$ ipython --no-banner

In [1]: import numpy as np

In [2]: np.set_printoptions(precision=1, suppress=True, linewidth=120)

In [3]: other = np.array([[2], [3], [4], [2]])

In [4]: arr = np.block([[np.zeros((4, 4)), other], [other.T, np.zeros((1, 1))]])

In [5]: arr
Out[5]: 
array([[0., 0., 0., 0., 2.],
       [0., 0., 0., 0., 3.],
       [0., 0., 0., 0., 4.],
       [0., 0., 0., 0., 2.],
       [2., 3., 4., 2., 0.]])

In [6]: U, sv, VT = np.linalg.svd(arr)

In [7]: np.argmax(sv[:-1] / (sv[1:] + 1e-6)) + 1
Out[7]: np.int64(2)

In [8]: other = U[:, :2] @ np.diag(sv[:2]) @ VT[:2]

In [9]: np.linalg.matrix_rank(arr, rtol=0.05)
Out[9]: np.int64(2)

In [10]: round(np.linalg.norm(arr - other) / np.linalg.norm(arr), 1)
Out[10]: np.float64(0.0)

In [11]: np.abs(np.diag(np.linalg.qr(arr)[1])) > 1e-9
Out[11]: array([ True, False, False, False,  True])

In [12]: np.linalg.lstsq(arr[:-1].T, arr[-1])[2]
Out[12]: np.int32(1)

In [13]: arr @ np.linalg.pinv(arr) @ arr
Out[13]: 
array([[0., 0., 0., 0., 2.],
       [0., 0., 0., 0., 3.],
       [0., 0., 0., 0., 4.],
       [0., 0., 0., 0., 2.],
       [2., 3., 4., 2., 0.]])

In [14]: np.allclose(arr[:-1].T @ np.linalg.lstsq(arr[:-1].T, arr[-1])[0], arr[-1])
Out[14]: False

In [15]: round(float(np.trace(np.linalg.pinv(arr) @ arr)), 1)
Out[15]: 2.0

In [16]: M = np.loadtxt("out5.csv", delimiter=",")

In [17]: M
Out[17]: 
array([[-1., -3.,  0., -1.],
       [ 3., -3., -2.,  1.],
       [-1.,  3., -1., -1.],
       [ 1., -3., -3.,  1.],
       [ 1.,  0.,  3.,  2.]])

In [18]: other = M / np.linalg.norm(M, axis=1, keepdims=True)

In [19]: G = other @ other.T

In [20]: np.linalg.norm(other, axis=1)
Out[20]: array([1., 1., 1., 1., 1.])

In [21]: (G - 2 * np.eye(5)).round(6).argmax(axis=1)
Out[21]: array([3, 3, 4, 1, 1])

In [22]: (np.abs(G) > 0.9).astype(int)
Out[22]: 
array([[1, 0, 0, 0, 0],
       [0, 1, 0, 0, 0],
       [0, 0, 1, 0, 0],
       [0, 0, 0, 1, 0],
       [0, 0, 0, 0, 1]])

In [23]: G[3]
Out[23]: array([ 0.5,  0.9, -0.5,  1. , -0.4])

In [24]: u, r1 = M[0], M[2]

In [25]: u @ r1
Out[25]: np.float64(-7.0)

In [26]: p = (u @ r1) / (u @ u) * u

In [27]: p
Out[27]: array([ 0.6,  1.9, -0. ,  0.6])

In [28]: (r1 - p) @ u
Out[28]: np.float64(0.0)

In [29]: np.linalg.matrix_rank(np.outer(u, r1))
Out[29]: np.int64(1)

In [30]: r1 - p
Out[30]: array([-1.6,  1.1, -1. , -1.6])

In [31]: np.outer(u, r1)
Out[31]: 
array([[ 1., -3.,  1.,  1.],
       [ 3., -9.,  3.,  3.],
       [-0.,  0., -0., -0.],
       [ 1., -3.,  1.,  1.]])

In [32]: proj = M @ np.linalg.solve(M.T @ M, M.T)

In [33]: proj @ M[:, 0]
Out[33]: array([-1.,  3., -1.,  1.,  1.])

In [34]: np.round(np.linalg.eigvalsh(proj), 1) + 0
Out[34]: array([0., 1., 1., 1., 1.])

In [35]: np.trace(proj)
Out[35]: np.float64(4.0)

In [36]: np.linalg.matrix_rank(np.eye(5) - proj)
Out[36]: np.int64(1)

In [37]: np.allclose(proj @ proj, proj)
Out[37]: True

In [38]: rng = np.random.default_rng(2000)

In [39]: other = M + rng.integers(-2, 3, (5, 3)) @ rng.integers(-2, 3, (3, 4))

In [40]: other
Out[40]: 
array([[-1., -3.,  1., -4.],
       [ 7., -5.,  4.,  3.],
       [-1.,  3., -1., -1.],
       [ 1., -7., -2.,  2.],
       [-3.,  0., -3.,  2.]])

In [41]: other - M
Out[41]: 
array([[ 0.,  0.,  1., -3.],
       [ 4., -2.,  6.,  2.],
       [ 0.,  0.,  0.,  0.],
       [ 0., -4.,  1.,  1.],
       [-4.,  0., -6.,  0.]])

In [42]: np.abs(other - M).sum(axis=1)
Out[42]: array([ 4., 14.,  0.,  6., 10.])

In [43]: other = np.c_[M[:, :1] @ np.array([[6]]), np.array([0, 3, 1, 2, 2])]

In [44]: other
Out[44]: 
array([[-6.,  0.],
       [18.,  3.],
       [-6.,  1.],
       [ 6.,  2.],
       [ 6.,  2.]])

In [45]: np.linalg.matrix_rank(np.c_[M, other])
Out[45]: np.int64(5)

In [46]: np.round(np.linalg.lstsq(M, other[:, 0])[0], 1) + 0
Out[46]: array([6., 0., 0., 0.])

In [47]: np.round(np.linalg.norm(other - M @ np.linalg.lstsq(M, other)[0], axis=0), 1) + 0
Out[47]: array([0. , 2.4])

In [48]: W0 = np.eye(5, dtype=int)[rng.permutation(5)] * np.array([4, -5, 5, -8, -6])

In [49]: W0
Out[49]: 
array([[ 0,  0,  0, -8,  0],
       [ 0, -5,  0,  0,  0],
       [ 4,  0,  0,  0,  0],
       [ 0,  0,  5,  0,  0],
       [ 0,  0,  0,  0, -6]])

In [50]: np.round(np.linalg.norm(W0, 1), 1), round(float(np.linalg.norm(W0, np.inf)), 1)
Out[50]: (np.float64(8.0), 8.0)

In [51]: np.round(np.linalg.norm(W0, 2), 1)
Out[51]: np.float64(8.0)

In [52]: proj = np.triu(np.array([[5, -7, 0, -7, -1],
    ...:     [3, 4, 8, -7, -8],
    ...:     [8, 3, -4, 9, 6],
    ...:     [4, -7, -1, 0, -7],
    ...:     [-8, -9, -9, 8, -6]]), 1) + np.eye(5)

In [53]: other = proj @ W0 @ np.linalg.inv(proj)

In [54]: round(float(np.linalg.det(other)), 1)
Out[54]: -4800.0

In [55]: np.poly(other)
Out[55]: array([   1.,   11.,   30.,  160., 1760., 4800.])

In [56]: E = np.load("layer6.npy")

In [57]: E.round(1) + 0
Out[57]: 
array([[-0.5, -0.8, -0.1,  0.2],
       [ 0.8, -0.4, -0.2,  0.3],
       [ 0.1, -0.3, -0.4, -0.9],
       [ 0.1,  0. ,  0.3, -0.1],
       [ 0.1, -0.3,  0.8, -0.3]])

In [58]: np.linalg.norm(E, axis=0)
Out[58]: array([1., 1., 1., 1.])

In [59]: other = E + rng.integers(-2, 3, (5, 2)) @ rng.integers(-2, 3, (2, 4))

In [60]: other
Out[60]: 
array([[-4.5, -6.8, -1.1, -0.8],
       [ 2.8, -0.4,  1.8, -0.7],
       [ 0.1, -4.3,  1.6, -2.9],
       [-1.9, -6. ,  1.3, -2.1],
       [-3.9, -2.3, -2.2,  0.7]])

In [61]: np.linalg.matrix_rank(other - E, tol=1e-8)
Out[61]: np.int64(2)

In [62]: other - E
Out[62]: 
array([[-4., -6., -1., -1.],
       [ 2.,  0.,  2., -1.],
       [ 0., -4.,  2., -2.],
       [-2., -6.,  1., -2.],
       [-4., -2., -3.,  1.]])

In [63]: theta = np.radians(15)

In [64]: Rm = np.eye(4)

In [65]: Rm[0, 0] = Rm[2, 2] = np.cos(theta)

In [66]: Rm[0, 2], Rm[2, 0] = -np.sin(theta), np.sin(theta)

In [67]: Rm
Out[67]: 
array([[ 1. ,  0. , -0.3,  0. ],
       [ 0. ,  1. ,  0. ,  0. ],
       [ 0.3,  0. ,  1. ,  0. ],
       [ 0. ,  0. ,  0. ,  1. ]])

In [68]: other = E @ Rm.T

In [69]: np.abs(other - E).max(axis=0)
Out[69]: array([0.2, 0. , 0.2, 0. ])

In [70]: other.round(1) + 0
Out[70]: 
array([[-0.5, -0.8, -0.3,  0.2],
       [ 0.9, -0.4,  0. ,  0.3],
       [ 0.2, -0.3, -0.4, -0.9],
       [ 0. ,  0. ,  0.3, -0.1],
       [-0.1, -0.3,  0.8, -0.3]])

In [71]: np.allclose(np.linalg.norm(E, axis=1), np.linalg.norm(other, axis=1))
Out[71]: True

In [72]: np.round(np.linalg.det(Rm), 1), round(float(np.trace(Rm)), 1)
Out[72]: (np.float64(1.0), 3.9)

In [73]: np.allclose(E @ E.T, other @ other.T)
Out[73]: True

In [74]: np.linalg.svd(E, compute_uv=False), np.linalg.svd(other, compute_uv=False)
Out[74]: (array([1., 1., 1., 1.]), array([1., 1., 1., 1.]))

In [75]: x0 = np.array([0, 0, 0, 1])

In [76]: y = other @ x0

In [77]: np.round(np.linalg.solve(other.T @ other, other.T @ y), 1) + 0
Out[77]: array([0., 0., 0., 1.])

In [78]: np.round(np.linalg.pinv(other) @ other, 1) + 0
Out[78]: 
array([[1., 0., 0., 0.],
       [0., 1., 0., 0.],
       [0., 0., 1., 0.],
       [0., 0., 0., 1.]])

In [79]: np.round(np.linalg.lstsq(other, y)[0], 1) + 0
Out[79]: array([0., 0., 0., 1.])

In [80]: y = y + 0.1 * rng.normal(size=5)

In [81]: y
Out[81]: array([ 0.4,  0.3, -0.6, -0.1, -0.2])

In [82]: beta, *_ = np.linalg.lstsq(other, y)

In [83]: np.round(other.T @ (y - other @ beta), 1) + 0
Out[83]: array([0., 0., 0., 0.])

In [84]: F = np.load("data.npy")

In [85]: F
Out[85]: 
array([[ 0.1,  0.2, -0.2, -0.1, -0.1],
       [ 0.2,  0.4, -0.4, -0.2, -0.2],
       [-0.2, -0.4,  0.4,  0.2,  0.2],
       [-0.1, -0.2,  0.2,  0.1,  0.1],
       [-0.1, -0.2,  0.2,  0.1,  0.1]])

In [86]: x0 = np.array([5, 5, -2, 5])

In [87]: y = M @ x0

In [88]: np.linalg.solve(M.T @ M, M.T @ y)
Out[88]: array([ 5.,  5., -2.,  5.])

In [89]: y = y + 0.1 * rng.normal(size=5)

In [90]: y
Out[90]: array([-24.9,   9.1,   7. ,   1. ,   9. ])

In [91]: beta, *_ = np.linalg.lstsq(M, y)

In [92]: round(float(np.linalg.norm(y - M @ beta)), 1)
Out[92]: 0.0

In [93]: np.round(M.T @ (y - M @ beta), 1) + 0
Out[93]: array([0., 0., 0., 0.])

In [94]: [round(float(np.linalg.norm(np.linalg.solve(M.T @ M + lam * np.eye(4), M.T @ y))), 2) for lam in (0, 1, 10, 100)]
Out[94]: [8.87, 8.06, 4.54, 0.86]

In [95]: beta.round()
Out[95]: array([ 5.,  5., -2.,  5.])

In [96]: J = np.abs(np.array([[0, 5, 4, 0], [4, 3, 1, 5], [4, 0, 0, 5], [0, 2, 1, 5]])) + np.eye(4)

In [97]: J = J / J.sum(axis=1, keepdims=True)

In [98]: J
Out[98]: 
array([[0.1, 0.5, 0.4, 0. ],
       [0.3, 0.3, 0.1, 0.4],
       [0.4, 0. , 0.1, 0.5],
       [0. , 0.2, 0.1, 0.7]])

In [99]: # rows sum to 1

In [100]: np.round(np.linalg.det(J.T), 1)
Out[100]: np.float64(-0.0)

In [101]: round(np.linalg.det(J[::-1]), 1)
Out[101]: np.float64(-0.0)

In [102]: np.linalg.eigvals(J)
Out[102]: array([-0.4,  1. ,  0.4,  0.2])

In [103]: round(np.einsum("ij,ji->", J, J), 1)
Out[103]: np.float64(1.4)

In [104]: round(np.linalg.det(2 * J), 1), round(float(np.linalg.det(J)), 1)
Out[104]: (np.float64(-0.5), -0.0)

In [105]: round(float(np.einsum("ii->", J)), 1)
Out[105]: 1.2
